In [1]: import numpy as np

In [2]: np.set_printoptions(precision=3, suppress=True, linewidth=140, floatmode="fixed")

In [3]: mat = np.array([[1.0, 0.0], [0.0, 1.0]])

In [4]: T = np.stack([mat, 2 * mat, mat[::-1]])

In [5]: np.einsum("bij,cij->bc", T, T)
Out[5]: 
array([[2.000, 4.000, 0.000],
       [4.000, 8.000, 0.000],
       [0.000, 0.000, 2.000]])

In [6]: np.linalg.matrix_rank(T.reshape(3, -1))
Out[6]: np.int64(2)

In [7]: np.linalg.matrix_rank(T)
Out[7]: array([2, 2, 2])

In [8]: print(np.linalg.det(T))
[ 1.000  4.000 -1.000]

In [9]: T.shape
Out[9]: (3, 2, 2)

In [10]: np.linalg.norm(T, axis=(1, 2))
Out[10]: array([1.414, 2.828, 1.414])

In [11]: L = np.linalg.cholesky(mat)

In [12]: print(mat / np.sqrt(np.outer(np.diag(mat), np.diag(mat))))
[[1.000 0.000]
 [0.000 1.000]]

In [13]: L @ L.T
Out[13]: 
array([[1.000, 0.000],
       [0.000, 1.000]])

In [14]: M2 = mat / np.sqrt((mat ** 2).mean(axis=1, keepdims=True))

In [15]: print(np.linalg.norm(M2, axis=1))
[1.414 1.414]

In [16]: mat - mat.mean(axis=1, keepdims=True)
Out[16]: 
array([[ 0.500, -0.500],
       [-0.500,  0.500]])

In [17]: vec = np.array([8, 4])

In [18]: round(np.linalg.det(mat), 3)
Out[18]: np.float64(1.0)

In [19]: round(np.linalg.norm(vec), 3), np.round(np.linalg.norm(mat @ vec), 3)
Out[19]: (np.float64(8.944), np.float64(8.944))

In [20]: print(np.linalg.inv(mat))
[[1.000 0.000]
 [0.000 1.000]]

In [21]: [p for p in range(1, 25) if np.allclose(np.linalg.matrix_power(mat, p), np.eye(2))]
Out[21]: 
[1,
 2,
 3,
 4,
 5,
 6,
 7,
 8,
 9,
 10,
 11,
 12,
 13,
 14,
 15,
 16,
 17,
 18,
 19,
 20,
 21,
 22,
 23,
 24]

In [22]: print(np.abs(np.linalg.eigvals(mat)))
[1.000 1.000]

In [23]: vec = np.ones(2)

In [24]: for _ in range(5):
    ...:     vec = mat @ vec
    ...:     vec /= np.linalg.norm(vec)
    ...:     print(round(vec @ mat @ vec, 3))
    ...: 
1.0
1.0
1.0
1.0
1.0

In [25]: vec
Out[25]: array([0.707, 0.707])

In [26]: M2 = np.array([[0, 1, -1, 0, -2],
    ...:     [3, -1, 0, 0, -1],
    ...:     [0, -1, 0, -2, -1],
    ...:     [1, -2, -1, 2, 0],
    ...:     [-3, -3, 1, 3, -3]])

In [27]: m1 = np.triu(M2, 1)

In [28]: print(m1)
[[ 0  1 -1  0 -2]
 [ 0  0  0  0 -1]
 [ 0  0  0 -2 -1]
 [ 0  0  0  0  0]
 [ 0  0  0  0  0]]

In [29]: T = np.stack([m1, -2 * m1, m1[::-1]])

In [30]: T.shape
Out[30]: (3, 5, 5)

In [31]: T.sum(axis=0)
Out[31]: 
array([[ 0, -1,  1,  0,  2],
       [ 0,  0,  0,  0,  1],
       [ 0,  0,  0,  0,  0],
       [ 0,  0,  0,  0, -1],
       [ 0,  1, -1,  0, -2]])

In [32]: np.linalg.det(T)
Out[32]: array([0.000, 0.000, 0.000])

In [33]: (T @ m1.T).shape
Out[33]: (3, 5, 5)
